$ python -q
>>> import numpy as np
>>> from numpy import linalg as LA
>>> np.set_printoptions(precision=2, suppress=True, linewidth=200)
>>> def rnd(a):
...     return np.round(a, 2) + 0
... 
>>> arr = np.loadtxt("dump.csv", delimiter=",")
>>> arr
array([[ 0.38,  3.45,  0.26,  1.7 ,  0.26, -0.05,  1.27,  1.93,  1.03, -1.79, -0.58],
       [ 1.75,  1.25,  3.55,  1.23,  1.05, -0.32,  1.  ,  1.07, -1.31,  0.3 ,  1.04],
       [ 1.74, -0.88, -1.16, -1.25,  2.82, -2.79,  1.17,  0.86,  0.25,  0.63,  0.19],
       [ 1.12, -0.66,  0.95, -1.63, -1.64,  1.14,  2.59,  0.52,  2.59, -0.97, -1.07],
       [-0.04, -2.63, -1.59,  1.47, -0.69,  1.28,  2.43,  0.15, -1.62,  0.07,  1.64],
       [-0.39,  1.82, -0.54,  0.65, -0.76,  2.27, -1.09, -2.77,  1.86,  1.64, -0.24],
       [-1.26,  1.46,  0.15, -1.25,  1.13, -1.28, -2.02, -0.71,  0.53,  2.54, -2.33],
       [ 1.26,  2.27, -1.62,  3.25, -0.04,  1.33, -0.27,  0.35, -0.62, -1.37,  0.93],
       [ 1.68,  2.29, -0.48, -0.72,  0.58,  1.51,  0.61,  1.43,  3.03,  1.34,  0.45],
       [-1.18,  1.89,  2.67,  1.12,  2.19, -1.43, -0.5 , -1.42, -0.32, -0.79, -1.34],
       [-0.77,  0.19, -0.03, -1.18,  2.67, -0.45, -0.9 , -0.65, -2.45, -2.9 , -0.02],
       [-0.81, -1.75,  1.4 ,  3.62,  0.19,  0.57,  1.01,  1.63, -0.4 , -1.18, -0.79],
       [ 0.57, -0.76, -0.82,  0.99,  1.32,  1.3 ,  1.46,  1.68,  2.36, -2.08, -2.04],
       [ 0.14, -2.29,  2.19,  1.13, -1.26,  0.01,  1.72,  0.41,  0.31,  0.21,  2.97],
       [-0.82, -2.94,  1.77, -0.61, -0.91, -0.8 , -1.77, -0.97,  0.29, -2.45,  0.74],
       [-0.96,  1.33,  0.35, -0.98, -0.39, -0.66,  1.15,  1.9 ,  0.47, -3.68,  1.4 ],
       [-0.49,  1.47,  1.05,  2.74,  0.46, -0.43, -0.99,  1.27,  2.9 , -1.03, -1.25],
       [ 2.04,  2.07,  1.2 , -0.99, -2.02, -2.46, -0.46,  0.13,  0.55,  0.22,  1.84],
       [ 0.34, -0.29, -2.  , -0.21,  0.83, -2.25,  0.59,  1.4 , -2.78, -0.89, -2.04],
       [ 0.38, -0.47,  0.33, -1.55, -1.61,  2.65,  0.42,  0.4 ,  3.  , -1.65, -0.68],
       [ 0.79,  1.48, -1.11, -0.29,  0.51, -3.07,  0.12, -2.12,  0.59, -2.4 , -0.77],
       [ 3.  ,  1.25, -0.28,  0.66, -0.41, -2.19, -1.15,  0.84, -1.06, -0.82, -2.26],
       [ 2.65,  1.93, -0.4 , -0.46, -2.59,  1.88,  0.13, -0.48, -1.09,  1.22,  0.84],
       [-0.07,  0.91,  0.59,  2.52, -1.43,  0.86, -2.17, -0.88,  1.82,  1.92,  1.48],
       [-1.45, -0.43,  1.21,  1.54, -2.77, -2.3 , -0.97,  0.57, -1.81,  1.17, -0.22],
       [-0.8 ,  1.69,  2.12,  2.46, -1.32, -1.79, -1.72,  0.11, -0.96,  1.28,  0.69],
       [ 0.5 ,  2.62, -1.22,  0.33,  1.87,  0.52,  0.37,  1.39, -3.12, -0.32,  0.76],
       [ 1.66,  1.09, -2.57, -0.12,  0.64, -3.34,  1.23,  0.77, -0.45,  0.71, -0.11],
       [ 0.38, -0.6 ,  1.45, -2.1 ,  0.56,  2.82, -1.9 ,  0.89, -1.35, -0.3 ,  1.85],
       [-0.1 , -1.37,  0.29,  2.2 ,  1.86, -2.58, -1.12, -0.74,  2.15, -1.03, -0.76],
       [ 0.67, -0.13, -0.19, -0.14, -3.25,  2.52,  1.3 , -0.06,  1.13, -2.13, -0.23],
       [ 2.56, -0.69,  1.14,  1.69,  1.91, -1.03, -2.51, -0.48, -0.05, -1.33,  0.88],
       [-0.96, -1.13,  1.85, -0.27,  0.61, -0.87,  1.71, -3.06,  1.46, -0.2 , -1.92],
       [ 1.13, -2.3 ,  1.82,  1.2 , -0.82, -0.44, -0.29,  1.88, -1.65, -2.26,  1.17],
       [ 1.14, -1.21,  0.06, -1.48, -3.16,  1.37, -0.51,  1.77,  1.97,  0.22, -0.93]])
>>> cent = arr[[26, 5]].astype(float)
>>> for _ in range(4):
...     z = LA.norm(arr[:, None] - cent, axis=-1).argmin(axis=1)
...     cent = np.array([arr[z == j].mean(axis=0) for j in range(2)])
... 
>>> z
array([0, 0, 0, 1, 0, 1, 1, 0, 1, 0, 0, 0, 1, 1, 1, 0, 1, 1, 0, 1, 0, 0, 1, 1, 0, 0, 0, 0, 1, 0, 1, 0, 1, 0, 1])
>>> rnd(cent)
array([[ 0.47,  0.43,  0.17,  0.97,  0.55, -1.1 ,  0.05,  0.5 , -0.74, -0.87, -0.01],
       [ 0.42,  0.11,  0.57, -0.2 , -0.87,  0.78, -0.06, -0.03,  1.34, -0.09, -0.03]])
>>> np.abs(cent[1] - cent[0]).argmax()
np.int64(8)
>>> z = arr[:, 10] > np.median(arr[:, 10])
>>> u = arr[z].mean(axis=0) - arr[~z].mean(axis=0)
>>> np.argsort(-np.abs(u).round(6), kind="stable")
array([10,  8,  0,  2,  5,  6,  7,  4,  9,  1,  3])
>>> z.astype(int)
array([0, 1, 1, 0, 1, 0, 0, 1, 1, 0, 1, 0, 0, 1, 1, 1, 0, 1, 0, 0, 0, 0, 1, 1, 0, 1, 1, 0, 1, 0, 0, 1, 0, 1, 0])
>>> ((arr - arr.mean(axis=0)) @ u > 0).astype(int)
array([0, 1, 1, 0, 1, 0, 0, 1, 0, 0, 1, 0, 0, 1, 1, 1, 0, 1, 0, 0, 0, 0, 1, 1, 1, 1, 1, 0, 1, 0, 0, 1, 0, 1, 0])
>>> Q, r_ = LA.qr(arr)
>>> Q.shape, r_.shape
((35, 11), (11, 11))
>>> rnd(np.abs(np.diag(r_)))
array([7.48, 9.64, 8.29, 8.95, 9.28, 9.7 , 7.54, 7.01, 9.39, 8.49, 6.66])
>>> rnd(np.trace(Q @ Q.T))
np.float64(11.0)
